In [1]: import numpy as np

In [2]: import numpy.linalg as la

In [3]: np.set_printoptions(precision=1, suppress=True, linewidth=120, floatmode="fixed")

In [4]: def rd(a):
   ...:     return np.round(a, 1) + 0
   ...: 

In [5]: rng = np.random.default_rng(794745)

In [6]: t = rng.uniform(0, 2 * np.pi, 10)

In [7]: Q, _ = la.qr(np.array([[0.4, 0.4],
   ...:     [0.6, 0.1],
   ...:     [1.3, 1.0],
   ...:     [-0.5, -1.5],
   ...:     [1.6, 0.1],
   ...:     [0.6, 1.0],
   ...:     [-3.0, 0.4],
   ...:     [-1.9, -1.0],
   ...:     [-0.7, -0.2]]))

In [8]: E = 5 * np.c_[np.cos(t), np.sin(t)] @ Q.T

In [9]: rd(E)
Out[9]: 
array([[ 0.7,  0.6,  1.9, -1.5,  1.6,  1.3, -2.6, -2.5, -0.8],
       [ 0.8,  0.5,  2.2, -2.6,  0.9,  1.9, -0.8, -2.5, -0.7],
       [ 0.2,  0.7,  0.8,  0.7,  1.9, -0.1, -4.1, -1.5, -0.7],
       [-0.2,  0.5, -0.2,  1.9,  1.7, -1.0, -4.1, -0.5, -0.5],
       [ 0.3,  0.7,  1.1,  0.1,  1.9,  0.2, -3.9, -1.9, -0.8],
       [ 0.6, -0.2,  1.2, -2.9, -1.0,  1.7,  3.2, -0.8,  0.1],
       [-0.8, -0.6, -2.2,  2.2, -1.3, -1.6,  1.7,  2.6,  0.8],
       [-0.6,  0.2, -1.4,  3.0,  0.8, -1.8, -2.9,  1.0,  0.0],
       [ 0.8,  0.6,  2.1, -2.0,  1.4,  1.6, -1.9, -2.6, -0.8],
       [ 0.8,  0.4,  2.2, -2.7,  0.9,  1.9, -0.8, -2.5, -0.7]])

In [10]: left, sig, Vt = la.svd(E)

In [11]: V = Vt[:(sig > 1e-8).sum()]

In [12]: x0 = E[2] + 2 * E[7] + rng.integers(2) * np.eye(9)[8]

In [13]: rd(x0)
Out[13]: array([-1.1,  1.0, -2.0,  6.7,  3.6, -3.8, -9.9,  0.4,  0.3])

In [14]: rd(la.norm(x0 - V.T @ V @ x0))
Out[14]: np.float64(1.0)

In [15]: rd(np.diag(V.T @ V))
Out[15]: array([0.0, 0.0, 0.2, 0.4, 0.1, 0.2, 0.7, 0.3, 0.0])

In [16]: A = np.loadtxt("x.csv", delimiter=",")

In [17]: A
Out[17]: 
array([[ 1.0, -1.0,  1.0, -1.0,  1.0, -1.0,  1.0, -1.0],
       [ 1.0, -1.0, -1.0,  1.0,  1.0, -1.0, -1.0,  1.0],
       [ 1.0,  1.0,  1.0,  1.0,  1.0,  1.0,  1.0,  1.0],
       [ 1.0, -1.0, -1.0,  1.0, -1.0,  1.0,  1.0, -1.0]])

In [18]: M2 = A / np.sqrt((A ** 2).mean(axis=1, keepdims=True))

In [19]: la.matrix_rank(M2) == la.matrix_rank(A)
Out[19]: np.True_

In [20]: M2[1]
Out[20]: array([ 1.0, -1.0, -1.0,  1.0,  1.0, -1.0, -1.0,  1.0])

In [21]: rd(la.norm(M2, axis=1))
Out[21]: array([2.8, 2.8, 2.8, 2.8])

In [22]: la.matrix_rank(A - A.mean(axis=1, keepdims=True))
Out[22]: np.int64(3)
